% python3 -q
>>> import numpy as np
>>> np.set_printoptions(precision=2, suppress=True, linewidth=100, sign=" ")
>>> data = np.load("a.npy")
>>> print(data)
[[-3.  1.  0.  0.  0.  0.  0.]
 [ 0. -3.  1.  0.  0.  0.  0.]
 [ 0.  0. -3.  1.  0.  0.  0.]
 [ 0.  0.  0. -3.  1.  0.  0.]
 [ 0.  0.  0.  0. -3.  1.  0.]
 [ 0.  0.  0.  0.  0. -3.  1.]
 [ 0.  0.  0.  0.  0.  0. -3.]]
>>> M2 = np.array([[-5, -7], [0, 5], [-7, 0], [-8, -9], [-1, 4], [3, 5], [-5, 4]])
>>> print(data @ M2)
[[ 15.  26.]
 [ -7. -15.]
 [ 13.  -9.]
 [ 23.  31.]
 [  6.  -7.]
 [-14. -11.]
 [ 15. -12.]]
>>> print(np.linalg.matrix_rank(np.vstack([data, M2.T])))
7
>>> print(np.einsum("ij,ij->i", data, data))
[ 10.  10.  10.  10.  10.  10.   9.]
>>> rng = np.random.default_rng(77437)
>>> labels = rng.permutation(7)
>>> print(labels)
[ 2  5  6  0  1  3  4]
>>> M2 = data[labels][:, labels]
>>> print(round(float(np.linalg.det(M2)), 2), np.round(np.linalg.det(data[labels]), 2))
-2187.0 -2187.0
>>> print(np.diag(M2))
[-3. -3. -3. -3. -3. -3. -3.]
>>> print(np.allclose(M2, data))
False
>>> r0 = np.array([3, -2, 3, 1, 2, 2, 3])
>>> M2 = data + np.outer(r0, np.eye(7)[3])
>>> print(np.linalg.matrix_rank(np.linalg.inv(M2) - np.linalg.inv(data), tol=1e-8))
1
>>> print(np.linalg.matrix_rank(M2 - data))
1
>>> M2 = data / np.linalg.norm(data, axis=1, keepdims=True)
>>> G = M2 @ M2.T
>>> print((G - 2 * np.eye(7)).round(6).argmax(axis=1))
[ 2  3  0  0  0  0  0]
>>> print(np.round(np.degrees(np.arccos(np.clip(G[0, 1], -1, 1))), 2))
107.46
>>> print(G[0])
[ 1.  -0.3  0.   0.   0.   0.   0. ]
>>> m1 = np.load("m.npy")
>>> print(m1)
[[ -1.1   12.69   7.17  -8.39  18.53  13.82]
 [  1.96  10.28 -23.15  -2.89  14.93  10.38]
 [ 12.99   1.89  55.49  -6.75   0.81   3.42]
 [-20.49  -6.62  22.01  -2.62 -30.73   6.53]
 [ 13.52  -1.26 -33.44 -15.56 -29.33 -12.13]
 [ -2.05   1.65   8.71  -3.71   1.99 -10.9 ]
 [  1.73  32.88 -28.93  -6.34 -22.55   0.57]
 [  7.66   5.29  21.43   5.14  -2.66   4.6 ]
 [  8.6   -2.61  -2.18  18.69  -4.56  -4.55]
 [ 11.47 -12.41 -13.83   5.55  -0.64  20.54]
 [  5.84  11.79  24.03   0.58  -9.08  13.76]
 [  4.51  15.12  -9.2   14.68 -18.13  18.32]
 [  8.7    7.19 -35.55  -8.93  -4.57  18.24]
 [ -0.65   7.56  12.2    4.66  -7.44  12.36]
 [  6.87 -23.53 -30.2   -3.99  -6.57  15.62]
 [ -3.64  19.56  -1.53  -2.23 -36.07   3.35]
 [-20.26 -19.04   6.95  18.5  -13.34 -23.23]
 [  5.13  -1.71  46.38  13.46 -15.53   9.63]
 [  4.38  10.31  20.66  -9.4    9.16   7.88]
 [  5.73   7.65  14.44  -1.49  -2.05   5.1 ]
 [-15.14 -19.57   3.68 -14.96 -26.17   5.22]
 [  9.59 -22.28 -22.83  21.67 -12.22 -11.94]
 [-33.96  11.91  12.24  11.54   5.47  14.57]
 [ 17.46   2.6  -10.43  -2.38  38.01  12.46]
 [ -6.16   3.57  -1.15 -35.47 -23.55 -25.64]
 [ -1.94  20.86 -28.09 -13.34  -1.19 -11.1 ]
 [ 18.64  10.97  12.24   4.38   5.15   6.12]]
>>> Q, r_ = np.linalg.qr(m1)
>>> print(Q.shape, r_.shape)
(27, 6) (6, 6)
>>> print(np.trace(Q @ Q.T))
6.0
>>> cen = m1 - m1.mean(axis=1)
Traceback (most recent call last):
  File "<python-input-29>", line 1, in <module>
    cen = m1 - m1.mean(axis=1)
          ~~~^~~~~~~~~~~~~~~~~
ValueError: operands could not be broadcast together with shapes (27,6) (27,) 
>>> cen = m1 - m1.mean(axis=0)
>>> U, sv, Vt = np.linalg.svd(cen, full_matrices=False)
>>> print(sv)
[ 121.31   93.34   73.74   60.98   55.71   50.13]
>>> print(np.abs(Vt[-1]))
[ 0.17  0.42  0.01  0.59  0.07  0.66]
>>> print(sv ** 2 / (sv ** 2).sum())
[ 0.39  0.23  0.14  0.1   0.08  0.07]
>>> print(np.searchsorted(np.cumsum(sv ** 2) / (sv ** 2).sum(), 0.9) + 1)
5
>>> labels = m1[:, 4] > np.median(m1[:, 4])
>>> r0 = m1[labels].mean(axis=0) - m1[~labels].mean(axis=0)
>>> print(((m1 - m1.mean(axis=0)) @ r0 > 0).astype(int))
[ 1  1  1  0  0  1  0  1  1  1  1  0  0  1  0  0  0  1  1  1  0  0  1  1  0  0  1]
>>> print(r0)
[  4.58   5.98   9.14   0.95  24.62   3.37]
>>> print(np.argsort(-np.abs(r0).round(6), kind="stable"))
[ 4  2  1  0  5  3]
>>> M2 = m1 / np.linalg.norm(m1, axis=1)
Traceback (most recent call last):
  File "<python-input-41>", line 1, in <module>
    M2 = m1 / np.linalg.norm(m1, axis=1)
         ~~~^~~~~~~~~~~~~~~~~~~~~~~~~~~~
ValueError: operands could not be broadcast together with shapes (27,6) (27,) 
>>> M2 = m1 / np.linalg.norm(m1, axis=1, keepdims=True)
>>> G = M2 @ M2.T
>>> print(np.argwhere(np.triu(np.abs(G) > 0.95, 1)))
[[ 10  19]]
>>> Q, _ = np.linalg.qr(np.array([[-0.3, -0.4, 0.8, -0.9, 0.5, -0.5, 2.2, 0.5, -0.2, 0.1],
...     [0.2, -2.6, -0.1, 0.5, 0.2, 0.2, -0.8, 0.8, -2.8, 0.7],
...     [-0.4, 0.0, 0.4, 0.4, 1.3, -0.7, -0.2, 0.3, 1.3, -0.4],
...     [-0.1, -3.0, 1.0, 0.3, 0.7, -1.3, -0.2, -1.2, -0.4, 0.4],
...     [-1.5, 3.2, -0.3, -0.8, 0.3, -0.3, 0.2, 0.9, -0.5, 0.6],
...     [-0.4, 0.2, 0.5, -0.9, 1.8, -1.8, -0.8, 1.1, 1.6, 0.4],
...     [1.5, 0.4, 0.1, -1.5, -0.1, 2.4, -0.5, -2.1, -0.3, 0.3],
...     [0.3, 0.5, -0.6, 0.1, 0.3, 0.4, -1.1, -0.6, 0.8, 1.5],
...     [0.9, -2.1, -2.1, 1.6, -0.2, -1.4, 0.4, 0.6, -0.3, -0.6],
...     [-0.7, -1.2, -0.4, 0.4, 0.6, -0.8, 2.4, 0.2, -0.3, 1.0]]))
>>> W0 = 5 * Q
>>> print(W0)
[[-0.6  -0.61 -1.35 -2.    0.5  -1.1  -2.5   1.42 -1.05 -2.76]
 [ 0.4  -2.3   0.23 -1.08  0.51  2.52  2.25  2.47 -0.67 -0.33]
 [-0.79 -0.31 -0.53  1.73 -3.39  1.7  -1.45  0.41 -2.07  0.27]
 [-0.2  -2.91 -1.71 -0.11 -0.05 -0.74  1.15 -3.2  -1.14 -0.36]
 [-2.98  1.84  1.35 -1.69  0.38  0.47  1.27 -1.01 -2.25 -0.12]
 [-0.79 -0.13 -0.74 -2.14 -3.06 -1.93  1.41  0.99  1.49  0.98]
 [ 2.98  1.55 -1.18 -2.54 -0.43  1.41 -0.47 -1.1  -1.08  1.06]
 [ 0.6   0.71  0.95 -0.1  -1.59  1.36  0.82 -1.4   1.74 -3.63]
 [ 1.79 -1.28  3.67 -0.48 -0.87 -1.75 -0.44 -0.08 -1.56 -0.07]
 [-1.39 -1.68  1.31 -1.66  0.09  1.77 -2.36 -1.15  1.99  1.33]]
>>> vec = np.array([0, 6, -5, 1, 8, 3, -3, 9, 3, 9])
>>> print((W0 * vec).sum(axis=1))
[ -5.97   6.19 -15.25 -50.54 -13.63 -11.43  11.37 -51.77 -43.39   2.39]
>>> print(W0 @ vec)
[ -5.97   6.19 -15.25 -50.54 -13.63 -11.43  11.37 -51.77 -43.39   2.39]
>>> print(W0 @ np.ones(10))
[-10.05   4.01  -4.44  -9.27  -2.73  -3.9    0.2   -0.54  -1.06  -1.75]
>>> print((W0 @ vec).argmax())
6
>>> print(W0 @ np.eye(10)[5])
[-1.1   2.52  1.7  -0.74  0.47 -1.93  1.41  1.36 -1.75  1.77]
>>> print(round(float(W0[:, 8] @ W0[:, 2]), 2))
0.0
>>> print(np.linalg.svd(W0, compute_uv=False))
[ 5.  5.  5.  5.  5.  5.  5.  5.  5.  5.]
>>> print(np.round(W0.T @ W0, 2) + 0)
[[ 25.   0.   0.   0.   0.   0.   0.   0.   0.   0.]
 [  0.  25.   0.   0.   0.   0.   0.   0.   0.   0.]
 [  0.   0.  25.   0.   0.   0.   0.   0.   0.   0.]
 [  0.   0.   0.  25.   0.   0.   0.   0.   0.   0.]
 [  0.   0.   0.   0.  25.   0.   0.   0.   0.   0.]
 [  0.   0.   0.   0.   0.  25.   0.   0.   0.   0.]
 [  0.   0.   0.   0.   0.   0.  25.   0.   0.   0.]
 [  0.   0.   0.   0.   0.   0.   0.  25.   0.   0.]
 [  0.   0.   0.   0.   0.   0.   0.   0.  25.   0.]
 [  0.   0.   0.   0.   0.   0.   0.   0.   0.  25.]]
